$ python -q
>>> import numpy as np
>>> np.set_printoptions(precision=3, suppress=True, linewidth=120, legacy="1.25")
>>> r0 = np.array([-1, 0, -1])
>>> v = np.array([8, 7, 4, 1, 5, 4])
>>> M = np.outer(r0, v)
>>> M
array([[-8, -7, -4, -1, -5, -4],
       [ 0,  0,  0,  0,  0,  0],
       [-8, -7, -4, -1, -5, -4]])
>>> U, s, VT = np.linalg.svd(M)
>>> evecs = VT[:(s > 1e-8).sum()]
>>> rng = np.random.default_rng(7)
>>> x = M[1] + -1 * M[0] + rng.integers(2) * np.eye(6)[3]
>>> x
array([8., 7., 4., 2., 5., 4.])
>>> np.diag(evecs.T @ evecs)
array([0.374, 0.287, 0.094, 0.006, 0.146, 0.094])
>>> np.linalg.matrix_rank(np.vstack([M, x]))
2
>>> round(np.linalg.norm(x - evecs.T @ evecs @ x), 3)
0.997
>>> np.allclose(evecs.T @ evecs @ x, x)
False
>>> evecs.T @ evecs
array([[0.374, 0.327, 0.187, 0.047, 0.234, 0.187],
       [0.327, 0.287, 0.164, 0.041, 0.205, 0.164],
       [0.187, 0.164, 0.094, 0.023, 0.117, 0.094],
       [0.047, 0.041, 0.023, 0.006, 0.029, 0.023],
       [0.234, 0.205, 0.117, 0.029, 0.146, 0.117],
       [0.187, 0.164, 0.094, 0.023, 0.117, 0.094]])
>>> np.round(np.linalg.norm(M, 2) / np.linalg.norm(M), 3)
1.0
>>> np.linalg.cond(M) > 100
True
>>> E = np.load("a.npy")
>>> E
array([[ 1, -1, -1,  1, -1,  1,  1, -1],
       [ 1,  1, -1, -1, -1, -1,  1,  1],
       [ 1,  1,  1,  1,  1,  1,  1,  1],
       [ 1, -1,  1, -1,  1, -1,  1, -1]])
>>> U, s, VT = np.linalg.svd(M)
>>> s.round(3) + 0
array([18.493,  0.   ,  0.   ])
>>> Y = U[:, :1] @ np.diag(s[:1]) @ VT[:1]
>>> np.round(np.abs(M - Y).max(), 3)
0.0
>>> M.reshape(-1, 2)
array([[-8, -7],
       [-4, -1],
       [-5, -4],
       [ 0,  0],
       [ 0,  0],
       [ 0,  0],
       [-8, -7],
       [-4, -1],
       [-5, -4]])
>>> M.reshape(2, -1)
array([[-8, -7, -4, -1, -5, -4,  0,  0,  0],
       [ 0,  0,  0, -8, -7, -4, -1, -5, -4]])
>>> T = M.reshape(3, 2, -1)
>>> T[:, 0]
array([[-8, -7, -4],
       [ 0,  0,  0],
       [-8, -7, -4]])
>>> T.transpose(1, 0, 2)
array([[[-8, -7, -4],
        [ 0,  0,  0],
        [-8, -7, -4]],

       [[-1, -5, -4],
        [ 0,  0,  0],
        [-1, -5, -4]]])
>>> T.shape
(3, 2, 3)
>>> np.einsum("ihd,ihd->ih", T, T)
array([[129,  42],
       [  0,   0],
       [129,  42]])
>>> data = np.loadtxt("case8.csv", delimiter=",")
>>> data
array([[ 0.   ,  0.7  ,  0.2  ,  1.   , -1.3  ,  0.127],
       [-0.7  ,  1.   ,  0.6  ,  0.3  ,  0.8  , -1.991],
       [-0.8  , -0.4  , -0.4  ,  0.9  , -0.3  , -2.637],
       [-0.3  , -0.2  , -1.1  , -0.2  , -0.3  , -0.911],
       [ 2.   ,  1.5  ,  0.   ,  0.   ,  1.9  ,  5.848],
       [ 2.1  ,  0.6  ,  1.4  , -0.1  ,  1.3  ,  6.244],
       [-2.3  , -0.2  ,  0.6  ,  1.1  ,  0.5  , -6.858],
       [ 1.1  , -0.5  ,  1.7  ,  0.6  ,  1.   ,  3.399],
       [-0.7  ,  0.2  ,  1.9  , -0.4  , -0.3  , -2.139],
       [-1.3  , -0.5  ,  0.   ,  0.6  ,  1.9  , -3.986],
       [-1.6  , -1.7  ,  0.9  , -0.1  , -0.6  , -4.97 ],
       [ 1.   ,  3.1  ,  1.3  ,  2.   , -0.3  ,  2.759],
       [ 0.4  ,  0.9  , -0.3  ,  1.8  , -0.4  ,  1.156],
       [ 0.5  ,  0.   ,  1.   ,  0.6  ,  0.3  ,  1.403],
       [ 0.5  ,  0.5  ,  3.6  ,  1.3  ,  0.   ,  1.608],
       [-1.3  ,  2.4  ,  0.3  ,  0.   ,  0.9  , -3.839],
       [ 1.4  ,  0.9  , -0.4  ,  0.5  ,  0.   ,  4.244],
       [-1.   ,  0.7  , -1.6  ,  1.2  , -0.3  , -3.051],
       [ 0.7  ,  0.1  ,  0.   , -1.2  , -0.6  ,  2.124],
       [ 1.   , -0.7  , -0.5  ,  0.1  ,  0.1  ,  3.08 ],
       [-0.2  ,  0.5  , -0.1  , -1.   ,  0.7  , -0.492]])
>>> U, s, VT = np.linalg.svd(data)
>>> s
array([17.046,  6.116,  4.876,  3.915,  3.045,  0.155])
>>> Y = U[:, :5] @ np.diag(s[:5]) @ VT[:5]
>>> np.linalg.matrix_rank(data, rtol=0.05)
5
>>> round(float(np.linalg.norm(data - Y, 2)), 3), round(s[5], 3)
(0.155, 0.155)
>>> np.linalg.matrix_rank(Y)
5
>>> np.round(np.linalg.norm(data - Y) / np.linalg.norm(data), 3)
0.008
>>> Y = np.array([[1, 5, 0, 5, 5, 3, 5],
...     [1, 3, 0, 1, 4, 2, 0],
...     [3, 3, 1, 5, 1, 5, 1],
...     [2, 1, 4, 3, 2, 1, 2],
...     [3, 4, 3, 2, 2, 1, 5],
...     [5, 5, 0, 2, 4, 0, 3],
...     [5, 0, 0, 4, 4, 2, 0]])
>>> m1 = np.triu(Y, 1)
>>> m1
array([[0, 5, 0, 5, 5, 3, 5],
       [0, 0, 0, 1, 4, 2, 0],
       [0, 0, 0, 5, 1, 5, 1],
       [0, 0, 0, 0, 2, 1, 2],
       [0, 0, 0, 0, 0, 1, 5],
       [0, 0, 0, 0, 0, 0, 3],
       [0, 0, 0, 0, 0, 0, 0]])
>>> Y = np.array([[-3, -3, -3],
...     [-3, -2, 0],
...     [-2, 0, 3],
...     [0, 3, -3],
...     [3, -2, -3],
...     [1, -1, -3],
...     [-1, 2, -2],
...     [3, 1, 0]])
>>> E @ Y
array([[ -4,   4, -11],
       [ -6,  -2,   1],
       [ -2,  -2, -11],
       [ -4,  -4,   1]])
>>> np.vstack([E, Y.T]).shape
(7, 8)
>>> np.einsum("ij->j", E)
array([4, 0, 0, 0, 0, 0, 4, 0])
>>> np.linalg.matrix_rank(np.vstack([E, Y.T]))
7
>>> np.linalg.matrix_rank(E @ Y)
3
>>> W = np.array([[-1, 4, 1, 4, 3, -4],
...     [-4, 0, -2, 4, 2, -1],
...     [3, 2, -3, -1, 0, 3],
...     [1, -4, -5, 4, 2, 2],
...     [-1, -1, -1, 2, 2, 3],
...     [-2, -1, -2, -1, 0, -2],
...     [4, 1, 2, -4, -5, 0]])
>>> c = np.array([0, 2, 1, 2, 0, 3])
>>> hid = np.maximum(m1 @ W + c, 0)
>>> hid
array([[ 0,  0,  0, 29,  5, 17],
       [ 0,  0,  0, 12, 10, 13],
       [ 0,  0,  0, 15,  7,  6],
       [ 4,  1,  1,  0,  0,  7],
       [18,  6,  9,  0,  0,  1],
       [12,  5,  7,  0,  0,  3],
       [ 0,  2,  1,  2,  0,  3]])
>>> (hid > 0).astype(int)
array([[0, 0, 0, 1, 1, 1],
       [0, 0, 0, 1, 1, 1],
       [0, 0, 0, 1, 1, 1],
       [1, 1, 1, 0, 0, 1],
       [1, 1, 1, 0, 0, 1],
       [1, 1, 1, 0, 0, 1],
       [0, 1, 1, 1, 0, 1]])
>>> (hid > 0).mean(axis=0)
array([0.429, 0.571, 0.571, 0.571, 0.429, 1.   ])
>>> np.linalg.matrix_rank(hid)
6
>>> Z = np.array([[0, 0], [0, 1], [3, 3], [1, 2], [1, 2], [3, 1]])
>>> W @ Z
array([[ -2,  17],
       [ -3,   5],
       [ -1,  -6],
       [ -3,  -5],
       [ 10,   7],
       [-13, -11],
       [ -3, -11]])
>>> hid @ Z
array([[85, 85],
       [61, 57],
       [40, 50],
       [24, 11],
       [30, 34],
       [30, 29],
       [14, 12]])
>>> J = np.load("m.npy")
>>> J
array([[ 0.957, -0.043, -0.043, -0.217, -0.13 , -0.13 ],
       [-0.043,  0.957, -0.043, -0.217, -0.13 , -0.13 ],
       [-0.043, -0.043,  0.957, -0.217, -0.13 , -0.13 ],
       [-0.217, -0.217, -0.217, -0.087, -0.652, -0.652],
       [-0.13 , -0.13 , -0.13 , -0.652,  0.609, -0.391],
       [-0.13 , -0.13 , -0.13 , -0.652, -0.391,  0.609]])
>>> O, evecs = np.linalg.qr(J[:, :1])[0], np.linalg.qr(J[:, 1:])[0]
>>> s = np.linalg.svd(O.T @ evecs, compute_uv=False)
>>> s.round(3) + 0
array([0.])
>>> round(float(np.linalg.norm(O @ O.T - evecs @ evecs.T, 2)), 3)
1.0
>>> (s > 0.9).sum()
0
>>> x = np.array([1, -1, -3, -3, -2, 0])
>>> np.sort(np.abs(np.degrees(np.angle(np.linalg.eigvals(J)))))
array([  0.,   0.,   0.,   0.,   0., 180.])
>>> np.round(J.T @ (J @ x), 3) + 0
array([ 1., -1., -3., -3., -2.,  0.])
>>> round(np.linalg.det(J), 3)
-1.0
>>> np.linalg.matrix_power(J, 3)
array([[ 0.957, -0.043, -0.043, -0.217, -0.13 , -0.13 ],
       [-0.043,  0.957, -0.043, -0.217, -0.13 , -0.13 ],
       [-0.043, -0.043,  0.957, -0.217, -0.13 , -0.13 ],
       [-0.217, -0.217, -0.217, -0.087, -0.652, -0.652],
       [-0.13 , -0.13 , -0.13 , -0.652,  0.609, -0.391],
       [-0.13 , -0.13 , -0.13 , -0.652, -0.391,  0.609]])
>>> np.sort(np.abs(np.linalg.eigvals(J)))
array([1., 1., 1., 1., 1., 1.])
>>> np.allclose(J, J.T)
True
>>> K = np.array([[1, 1, 1, 1, -1, -1, -1, -1], [1, 1, 1, 1, 1, 1, 1, 1]])
>>> x = np.array([-3, -2, 0, 1, -3, -1, -1, 0])
>>> a = np.maximum(K @ x, 0)
>>> K * (a > 1e-9)[:, None]
array([[ 1,  1,  1,  1, -1, -1, -1, -1],
       [ 0,  0,  0,  0,  0,  0,  0,  0]])
>>> th = np.radians(120)
>>> R = np.eye(8)
>>> R[6, 6] = R[0, 0] = np.cos(th)
>>> R[6, 0], R[0, 6] = -np.sin(th), np.sin(th)
>>> R
array([[-0.5  ,  0.   ,  0.   ,  0.   ,  0.   ,  0.   ,  0.866,  0.   ],
       [ 0.   ,  1.   ,  0.   ,  0.   ,  0.   ,  0.   ,  0.   ,  0.   ],
       [ 0.   ,  0.   ,  1.   ,  0.   ,  0.   ,  0.   ,  0.   ,  0.   ],
       [ 0.   ,  0.   ,  0.   ,  1.   ,  0.   ,  0.   ,  0.   ,  0.   ],
       [ 0.   ,  0.   ,  0.   ,  0.   ,  1.   ,  0.   ,  0.   ,  0.   ],
       [ 0.   ,  0.   ,  0.   ,  0.   ,  0.   ,  1.   ,  0.   ,  0.   ],
       [-0.866,  0.   ,  0.   ,  0.   ,  0.   ,  0.   , -0.5  ,  0.   ],
       [ 0.   ,  0.   ,  0.   ,  0.   ,  0.   ,  0.   ,  0.   ,  1.   ]])
>>> Y = K @ R.T
>>> np.abs(Y - K).max(axis=0)
array([2.366, 0.   , 0.   , 0.   , 0.   , 0.   , 2.366, 0.   ])
>>> Y
array([[-1.366,  1.   ,  1.   ,  1.   , -1.   , -1.   , -0.366, -1.   ],
       [ 0.366,  1.   ,  1.   ,  1.   ,  1.   ,  1.   , -1.366,  1.   ]])
>>> np.allclose(np.linalg.norm(K, axis=1), np.linalg.norm(Y, axis=1))
True
>>> np.allclose(K @ K.T, Y @ Y.T)
True
>>> T = np.stack([K, 3 * K, K[::-1]])
>>> np.linalg.norm(T, axis=(1, 2))
array([ 4., 12.,  4.])
>>> (T @ K.T).shape
(3, 2, 2)
>>> np.einsum("bij,cij->bc", T, T)
array([[ 16,  48,   0],
       [ 48, 144,   0],
       [  0,   0,  16]])
>>> np.linalg.matrix_rank(T)
array([2, 2, 2])
>>> U, s, VT = np.linalg.svd(K, full_matrices=False)
>>> U.T @ U
array([[1., 0.],
       [0., 1.]])
>>> s
array([2.828, 2.828])
>>> np.sqrt((s ** 2).sum()), round(np.linalg.norm(K), 3)
(4.0, 4.0)
>>> (s > 1e-8).sum()
2
>>> U.shape, s.shape, VT.shape
((2, 2), (2,), (2, 8))
>>> A = np.load("data.npy")
>>> A
array([[-0.119,  0.178, -0.02 ],
       [ 0.119, -0.178,  0.02 ],
       [-0.06 ,  0.09 , -0.01 ],
       [-0.867,  0.963, -0.217],
       [ 0.686, -0.851,  0.139],
       [-0.537,  0.716, -0.1  ],
       [-0.77 ,  0.91 , -0.168],
       [ 0.446, -0.617,  0.08 ],
       [-0.397,  0.558, -0.07 ],
       [ 0.493, -0.67 ,  0.09 ],
       [ 0.119, -0.178,  0.02 ],
       [-0.291,  0.422, -0.05 ],
       [-0.814,  0.937, -0.188],
       [ 0.446, -0.617,  0.08 ],
       [-0.537,  0.716, -0.1  ],
       [ 0.446, -0.617,  0.08 ]])
>>> U, s, VT = np.linalg.svd(A)
>>> np.argmax(s[:-1] / (s[1:] + 1e-6)) + 1
1
>>> Y = U[:, :1] @ np.diag(s[:1]) @ VT[:1]
>>> round(float(np.abs(A - Y).max()), 3)
0.057
>>> Y = A / np.linalg.norm(A, axis=1, keepdims=True)
>>> gram = Y @ Y.T
>>> (gram - 2 * np.eye(16)).round(6).argmax(axis=1)
array([ 2, 10,  0, 12,  9, 14, 12, 13, 11,  7,  1,  0,  6,  7,  5,  7])
>>> dist = np.linalg.norm(A[:, None] - A[None], axis=-1)
>>> dist.shape
(16, 16)
>>> np.unravel_index(dist.round(6).argmax(), dist.shape)
(3, 4)
>>> np.flatnonzero(dist[8] < dist.mean() / 2)
array([ 5,  8, 11, 14])
>>> F = np.loadtxt("test2.csv", delimiter=",")
>>> F
array([[ -4.582,  12.762,   9.072,  -1.238,  -1.29 ,   8.989],
       [ -7.313,  12.178,   3.146,  -5.79 ,   7.352,   9.816],
       [ -2.025,  12.319,  16.893,   5.35 , -11.757,   8.754],
       [-18.036,  -3.881,   5.665,  11.623,  -3.509,   0.066],
       [ -8.786,   8.857,   4.656,  -0.076,   0.38 ,   4.184],
       [ -8.562,   8.733,   5.04 ,   0.946,  -1.729,   2.479],
       [ -7.69 ,   8.464,   8.867,   3.026,  -3.805,   5.572],
       [-11.752,   5.397,   3.705,   2.127,   0.955,   3.087],
       [ -7.2  ,   8.958,   8.78 ,   3.056,  -4.932,   4.317],
       [-10.045,   8.197,   2.778,  -1.235,   3.338,   4.626],
       [ -5.283,  10.624,  11.179,   2.738,  -5.731,   6.992],
       [ -3.717,  10.558,  15.297,   6.388, -12.045,   6.038],
       [ -6.992,   6.594,  14.25 ,   9.325, -12.415,   3.753],
       [ -6.561,  11.922,   5.394,  -3.388,   3.293,   8.625],
       [ -8.31 ,   9.061,   5.711,   0.347,  -0.364,   4.887],
       [ -9.279,   7.895,   6.467,   0.658,   1.709,   7.996],
       [ -6.791,   9.587,   9.345,   2.005,  -3.083,   7.124],
       [ -8.994,   7.588,   7.09 ,   2.417,  -1.756,   5.169],
       [-11.545,   5.296,   4.91 ,   2.601,   0.798,   4.584],
       [-12.314,   2.058,   9.214,   9.089,  -6.335,   2.672],
       [-10.159,   6.957,   5.117,   1.537,   0.36 ,   4.593],
       [-12.318,   5.92 ,   0.939,  -0.302,   4.179,   2.706],
       [ -9.106,   9.363,   2.077,  -1.682,   1.653,   2.004],
       [ -5.909,  11.637,   7.827,  -1.327,   0.298,   8.812]])
>>> r = np.linalg.matrix_rank(F)
>>> r
4
>>> null = np.linalg.svd(F)[2][r:].T
>>> [int(np.linalg.matrix_rank(np.delete(F, i, axis=0))) for i in range(24)]
[4, 4, 4, 4, 4, 4, 4, 4, 4, 4, 4, 4, 4, 4, 4, 4, 4, 4, 4, 4, 4, 4, 4, 4]
>>> z = F[:, 0] > np.median(F[:, 0])
>>> r0 = F[z].mean(axis=0) - F[~z].mean(axis=0)
>>> ((F - F.mean(axis=0)) @ r0 > 0).astype(int)
array([1, 0, 1, 0, 0, 0, 1, 0, 1, 0, 1, 1, 1, 1, 0, 0, 1, 0, 0, 0, 0, 0, 0, 1])
